$ ipython --no-banner

In [1]: import numpy as np

In [2]: import numpy.linalg as la

In [3]: np.set_printoptions(precision=2, suppress=True, linewidth=140, legacy="1.25")

In [4]: def rnd(a):
   ...:     return np.round(a, 2) + 0
   ...: 

In [5]: data = np.loadtxt("case12.csv", delimiter=",")

In [6]: print(data)
[[1.   0.7  0.49 0.34 0.24]
 [0.7  1.   0.7  0.49 0.34]
 [0.49 0.7  1.   0.7  0.49]
 [0.34 0.49 0.7  1.   0.7 ]
 [0.24 0.34 0.49 0.7  1.  ]]

In [7]: C2 = data.T @ data

In [8]: print((data @ data.T).shape)
(5, 5)

In [9]: print(rnd(C2))
[[1.9  1.99 1.83 1.53 1.2 ]
 [1.99 2.34 2.25 1.95 1.53]
 [1.83 2.25 2.46 2.25 1.83]
 [1.53 1.95 2.25 2.34 1.99]
 [1.2  1.53 1.83 1.99 1.9 ]]

In [10]: print(la.matrix_rank(C2))
5

In [11]: print(rnd(la.svd(data, compute_uv=False) ** 2))
[9.61 1.03 0.19 0.06 0.04]

In [12]: print(rnd(np.diag(C2)))
[1.9  2.34 2.46 2.34 1.9 ]

In [13]: print(rnd(la.eigvalsh(C2)[::-1]))
[9.61 1.03 0.19 0.06 0.04]

In [14]: W0 = np.loadtxt("arr.csv", delimiter=",")

In [15]: print(W0)
[[0. 4. 2. 2. 3. 4. 4. 4. 2. 2. 1. 3.]
 [0. 0. 1. 2. 1. 2. 1. 1. 1. 0. 1. 1.]
 [2. 1. 3. 3. 3. 1. 5. 2. 4. 3. 1. 3.]
 [4. 6. 5. 6. 8. 9. 9. 6. 6. 6. 5. 5.]
 [3. 1. 0. 3. 0. 1. 2. 1. 1. 2. 2. 0.]
 [0. 2. 2. 1. 1. 2. 1. 2. 2. 1. 2. 2.]
 [0. 5. 3. 3. 2. 4. 3. 5. 3. 0. 2. 5.]
 [2. 3. 1. 2. 3. 4. 1. 1. 3. 5. 3. 1.]
 [0. 0. 0. 0. 0. 0. 0. 0. 0. 0. 0. 0.]
 [3. 2. 4. 5. 2. 5. 4. 3. 5. 3. 2. 4.]
 [3. 4. 3. 4. 3. 5. 5. 4. 4. 3. 2. 4.]
 [2. 3. 3. 2. 1. 4. 1. 3. 3. 3. 1. 3.]
 [4. 2. 2. 6. 1. 2. 4. 2. 5. 4. 3. 3.]
 [5. 1. 2. 3. 2. 2. 4. 2. 2. 3. 2. 1.]
 [0. 2. 0. 2. 3. 2. 4. 2. 1. 2. 1. 1.]
 [3. 5. 3. 4. 7. 8. 5. 5. 3. 4. 5. 3.]
 [0. 0. 0. 1. 1. 0. 2. 0. 1. 2. 0. 0.]]

In [16]: # looks like rank 11

In [17]: print(rnd(np.trace(la.pinv(W0) @ W0)))
11.0

In [18]: print(np.allclose(W0[:-1].T @ la.lstsq(W0[:-1].T, W0[-1])[0], W0[-1]))
True

In [19]: rng = np.random.default_rng(4993)

In [20]: M2 = W0 + rng.integers(-2, 3, (17, 11)) @ rng.integers(-2, 3, (11, 12))

In [21]: print(M2)
[[  3.   6.  -5.   5.   9.  -3.   3.   3.  17.   6. -14. -16.]
 [ -3.   2.   5.   6.   4.  -3.  13.  16. -13.   9.   6.   5.]
 [-10.  -4.  -3.  12.  16.  -2.   3.   7.  -2.   2.   1.   9.]
 [ -8.  -2.   0.  -1.   9.  11.   2.   3.   8.  -1.   8.  11.]
 [  3.   6.   0.   6.  -7.   2.  10.   6.  -8.  10.   0.   1.]
 [  1.  14.   2.   2. -13.  12.   9.  -7.  -4.   5.   0.   3.]
 [  1.   2.   6.   1.  15.  -2.   2.   7.  -2.   6.   0.  -1.]
 [  7.  16.   6.   6.   9.   5.  10.   4.   8.   8.  -3.  -9.]
 [  4.   1.   8.  -1.  -3.   0.  -1.   3.   6.   3.  -5.   0.]
 [  3. -13.  -5.  12.   7. -10.  -6. -11.   3.   5.   5.   2.]
 [ 19.  16.   4.  11.   4.  11.   8.   5.  10.   3.  -1.  -7.]
 [  7.   0.   6.  13.  11.   6. -11.  -1.   6.  -3.   3.   8.]
 [  6.   9.   7. -12.  -5.  11.  11.   7.   1.   9. -11.  -1.]
 [ 20.   7.  12.   3.   0.   3.  11.   1.   3.   7.  16.  -4.]
 [  1.  12.   1.   5. -19.  15.  11.  -1. -15.  -3.   5.  19.]
 [ -1.  19.   2.  -4.   3.  12.  29.  16. -11.   9.   2.   1.]
 [ -7.   5.   0.  -6. -13.   9.   7.   0.   1.   0.   1.   6.]]

In [22]: print(rnd(la.svd(M2 - W0, compute_uv=False)))
[65.75 50.97 40.17 34.65 24.75 23.18 16.71 14.24  9.52  6.15  2.05  0.  ]

In [23]: print(la.matrix_rank(M2 - W0, tol=1e-8))
11

In [24]: r = la.matrix_rank(W0)

In [25]: print(r)
11

In [26]: null = la.svd(W0)[2][r:].T

In [27]: print([int(la.matrix_rank(W0[:i])) for i in range(1, len(W0) + 1)])
[1, 2, 3, 4, 5, 6, 7, 8, 8, 9, 10, 11, 11, 11, 11, 11, 11]

In [28]: print(la.matrix_rank(W0.T @ W0), la.matrix_rank(W0 @ W0.T))
11 11

In [29]: print(np.allclose(W0 @ null, 0))
True

In [30]: print(rnd(W0 @ null))
[[0.]
 [0.]
 [0.]
 [0.]
 [0.]
 [0.]
 [0.]
 [0.]
 [0.]
 [0.]
 [0.]
 [0.]
 [0.]
 [0.]
 [0.]
 [0.]
 [0.]]

In [31]: print(rnd(null[:, 0] / null[np.abs(null[:, 0]).round(6).argmax(), 0]))
[ 0.06  0.06 -0.17 -0.06  0.17 -0.06 -0.17  0.67  1.   -0.39 -0.28 -1.  ]

In [32]: M = np.array([[3, 2, 2, 0, 4],
    ...:     [3, 3, 4, 3, 3],
    ...:     [5, 1, 5, 2, 5],
    ...:     [3, 0, 4, 1, 1],
    ...:     [5, 2, 1, 1, 4],
    ...:     [3, 0, 5, 0, 0],
    ...:     [1, 4, 2, 1, 4],
    ...:     [3, 4, 0, 4, 4],
    ...:     [3, 4, 4, 4, 3],
    ...:     [4, 3, 4, 1, 1],
    ...:     [3, 1, 1, 4, 2]])

In [33]: print(M)
[[3 2 2 0 4]
 [3 3 4 3 3]
 [5 1 5 2 5]
 [3 0 4 1 1]
 [5 2 1 1 4]
 [3 0 5 0 0]
 [1 4 2 1 4]
 [3 4 0 4 4]
 [3 4 4 4 3]
 [4 3 4 1 1]
 [3 1 1 4 2]]

In [34]: Xs = (M - M.mean(axis=0)) / M.std(axis=0)

In [35]: print(rnd(Xs.std(axis=0)))
[1. 1. 1. 1. 1.]

In [36]: b = la.lstsq(np.delete(Xs, 1, axis=1), Xs[:, 1])[0]

In [37]: print(rnd(1 - np.var(Xs[:, 1] - np.delete(Xs, 1, axis=1) @ b)))
0.46

In [38]: print(rnd(b))
[-0.37 -0.05  0.29  0.43]

In [39]: print(np.abs(b).argmax())
3

In [40]: r0, v = M[7], M[6]

In [41]: print(r0 @ v)
39

In [42]: print(r0 @ r0)
57

In [43]: p = (r0 @ v) / (r0 @ r0) * r0

In [44]: print(rnd(la.norm(r0 + v) ** 2 + la.norm(r0 - v) ** 2))
190.0

In [45]: print(rnd(p))
[2.05 2.74 0.   2.74 2.74]

In [46]: feats = np.loadtxt("layer17.csv", delimiter=",")

In [47]: print(feats)
[[-0.1  1.8  2.4  0.2 -0.4  0.  -0.3 -1.6 -0.4  0.3  0.5 -0.6]
 [-1.9  1.8  0.5  0.   0.2 -1.  -0.3 -0.1 -2.1 -0.9 -0.3 -0.2]
 [ 0.4 -2.1  1.4 -0.2 -0.4 -1.6 -0.9  0.8 -0.2 -0.4 -0.6  0.2]
 [ 0.  -7.5  0.   0.1 -0.4  0.1 -1.2  0.6 -1.1  1.9  0.6 -0.6]
 [-2.1 -0.6  0.6  1.4  0.1 -0.4  2.2 -1.6  1.5 -0.4  0.7  0.5]
 [ 0.6  0.9  0.3  0.   2.   0.8 -0.3 -0.2  0.5 -1.6  1.7 -0.5]]

In [48]: def softmax(z):
    ...:     e = np.exp(z - z.max(axis=-1, keepdims=True))
    ...:     return e / e.sum(axis=-1, keepdims=True)
    ...: 

In [49]: print(rnd(softmax(feats[1])))
[0.01 0.43 0.12 0.07 0.09 0.03 0.05 0.06 0.01 0.03 0.05 0.06]

In [50]: scores = feats @ feats.T / np.sqrt(12)

In [51]: print(softmax(scores).round(6).argmax(axis=1))
[0 1 3 3 4 5]

In [52]: print(rnd(softmax(scores)[1] @ feats))
[-1.68  1.69  0.66  0.04  0.18 -0.88 -0.26 -0.24 -1.83 -0.8  -0.18 -0.22]

In [53]: print(rnd(softmax(scores)))
[[0.81 0.1  0.01 0.   0.04 0.04]
 [0.08 0.87 0.01 0.   0.02 0.02]
 [0.   0.01 0.19 0.79 0.   0.  ]
 [0.   0.   0.   1.   0.   0.  ]
 [0.01 0.01 0.   0.   0.97 0.01]
 [0.05 0.03 0.01 0.   0.03 0.87]]
